$ ipython --no-banner

In [1]: import numpy as np

In [2]: import numpy.linalg as la

In [3]: np.set_printoptions(precision=2, suppress=True, linewidth=120)

In [4]: tidy = lambda a: np.round(a, 2) + 0

In [5]: W0 = np.loadtxt("test2.csv", delimiter=",")

In [6]: print(tidy(W0))
[[ 1.    0.    0.    0.    0.    0.    0.    0.    0.    0.    0.    0.    0.  ]
 [ 0.    1.    0.    0.    0.    0.    0.    0.    0.    0.    0.    0.    0.  ]
 [ 0.    0.    1.    0.    0.    0.    0.    0.    0.    0.    0.    0.    0.  ]
 [ 0.    0.    0.    1.    0.    0.    0.    0.    0.    0.    0.    0.    0.  ]
 [ 0.    0.    0.    0.    1.    0.    0.    0.    0.    0.    0.    0.    0.  ]
 [ 0.    0.    0.    0.    0.    1.    0.    0.    0.    0.    0.    0.    0.  ]
 [ 0.    0.    0.    0.    0.    0.    1.    0.    0.    0.    0.    0.    0.  ]
 [ 0.    0.    0.    0.    0.    0.    0.    1.    0.    0.    0.    0.    0.  ]
 [ 0.    0.    0.    0.    0.    0.    0.    0.    1.    0.    0.    0.    0.  ]
 [ 0.    0.    0.    0.    0.    0.    0.    0.    0.    1.    0.    0.    0.  ]
 [ 0.    0.    0.    0.    0.    0.    0.    0.    0.    0.    1.    0.    0.  ]
 [ 0.    0.    0.    0.    0.    0.    0.    0.    0.    0.    0.    0.5   0.87]
 [ 0.    0.    0.    0.    0.    0.    0.    0.    0.    0.    0.   -0.87  0.5 ]]

In [7]: th = np.radians(60)

In [8]: Rm = np.eye(13)

In [9]: Rm[2, 2] = Rm[8, 8] = np.cos(th)

In [10]: Rm[2, 8], Rm[8, 2] = -np.sin(th), np.sin(th)

In [11]: other = W0 @ Rm.T

In [12]: print(tidy(la.det(Rm)), np.trace(Rm))
1.0 12.0

In [13]: tidy(np.abs(other - W0).max(axis=0))
Out[13]: array([0.  , 0.  , 0.87, 0.  , 0.  , 0.  , 0.  , 0.  , 0.87, 0.  , 0.  , 0.  , 0.  ])

In [14]: np.allclose(W0 @ W0.T, other @ other.T)
Out[14]: True
